$ python3 -q
>>> import numpy as np
>>> import numpy.linalg as la
>>> np.set_printoptions(suppress=True, linewidth=160)
>>> tidy = lambda a: np.round(a, 3) + 0
>>> A = np.load("a.npy")
>>> print(A)
[[ -9.894   7.987  17.062 -10.079  -4.997]
 [-10.442  11.103  14.887  -9.185  -4.776]
 [-10.61   11.122  14.366  -9.805  -4.548]
 [ -9.765  11.645  17.262  -9.318  -5.672]
 [-11.275   9.971  15.402  -9.924  -3.86 ]
 [ -8.945  11.159  14.829 -10.818  -3.462]
 [ -8.405  11.299  17.584  -9.688  -2.943]
 [-10.957   9.312  15.413  -9.903  -6.165]
 [ -9.531  10.736  14.693  -9.427  -4.913]
 [-11.097   8.766  13.69   -9.058  -3.933]
 [-10.763  10.382  14.168 -12.394  -5.814]
 [-10.82   11.453  15.757  -9.395  -5.137]
 [ -8.505  11.698  14.746  -8.579  -5.038]
 [ -8.634  11.795  16.243 -10.555  -5.994]
 [ -9.52   11.514  15.706  -9.991  -5.009]
 [-10.038   9.073  15.386  -9.527  -3.559]]
>>> print(tidy(np.abs(la.svd(A)[2][-1])))
[0.486 0.207 0.052 0.842 0.099]
>>> print(np.argsort(-la.norm(A, axis=0).round(6), kind="stable")[:3])
[2 1 0]
>>> print([round(float(x), 3) for x in la.svd(A, compute_uv=False)[:3]])
[95.463, 5.264, 4.305]
>>> vec = np.array([1, -4, -3, 2, 2])
>>> rhs = A @ vec
>>> b, lr = np.zeros(5), 1 / la.norm(A, 2) ** 2
>>> for i in range(50):
...     b -= lr * A.T @ (A @ b - rhs)
...     if i % 10 == 0: print(i, round(la.norm(A @ b - rhs), 3))
... 
0 10.878
10 10.597
20 10.324
30 10.059
40 9.802
>>> print(tidy(la.cond(A)))
30.307
>>> hat = A @ la.solve(A.T @ A, A.T)
>>> print(np.allclose(hat @ hat, hat))
True
>>> Ac = A - A.mean(axis=0)
>>> vecs = la.svd(Ac)[2][:1]
>>> other = Ac - Ac @ vecs.T @ vecs
>>> print(tidy(np.cov(Ac @ vecs.T, rowvar=False)))
2.004
>>> print(tidy(np.diag(vecs.T @ vecs)))
[0.308 0.45  0.234 0.007 0.001]
>>> print(la.norm(other, axis=1).round(6).argmax())
0
>>> t3 = np.stack([A, 3 * A, A[::-1]])
>>> print(tidy(np.einsum("bij,cij->bc", t3, t3)))
[[ 9180.247 27540.74   9098.69 ]
 [27540.74  82622.221 27296.071]
 [ 9098.69  27296.071  9180.247]]
>>> print(la.matrix_rank(t3.reshape(3, -1)))
2
>>> print(t3.shape)
(3, 16, 5)
>>> print(tidy(la.norm(t3, axis=(1, 2))))
[ 95.814 287.441  95.814]
>>> arr = np.load("arr.npy")
>>> print(arr)
[[-17.833 -34.263 -25.219 -10.386  -2.85   -1.399 -20.147]
 [  7.736  21.913  15.663  21.023   5.056  11.121  19.103]
 [-10.346 -10.502   3.4    -2.143   8.932  18.834  -3.979]
 [-11.929 -18.411 -11.526   0.129   1.862   7.724  -8.709]
 [  1.536  14.136  11.174  22.33    6.906  17.185  15.779]
 [  1.105   7.992   1.743  15.697   0.504   4.641  10.548]
 [ -5.973 -20.226 -22.032 -10.882 -10.108 -18.101 -15.59 ]
 [  9.968  20.717   9.455  15.281  -0.35   -0.379  14.658]
 [  4.102   3.601  -8.049  11.143  -7.338 -11.248   4.893]
 [ -2.449  -2.176   1.161  -1.372   2.64    4.189  -0.463]]
>>> vec = np.array([-2, 1, 1, 1, 1, -2, 1])
>>> h = np.maximum(arr @ vec, 0)
>>> print(tidy(np.maximum(arr @ (3 * vec), 0)))
[  0.    135.132   0.      0.     98.649  74.976   0.    121.749  55.626   0.   ]
>>> print(tidy(h))
[ 0.    45.044  0.     0.    32.883 24.992  0.    40.583 18.542  0.   ]
>>> print(tidy(np.maximum(arr @ vec, 0) - np.maximum(-arr @ vec, 0)))
[-54.401  45.044 -21.268 -28.245  32.883  24.992 -30.69   40.583  18.542  -3.69 ]
>>> print(tidy(arr.T @ h))
[ 907.175 2559.147 1350.988 2900.299  317.163  958.075 2328.544]
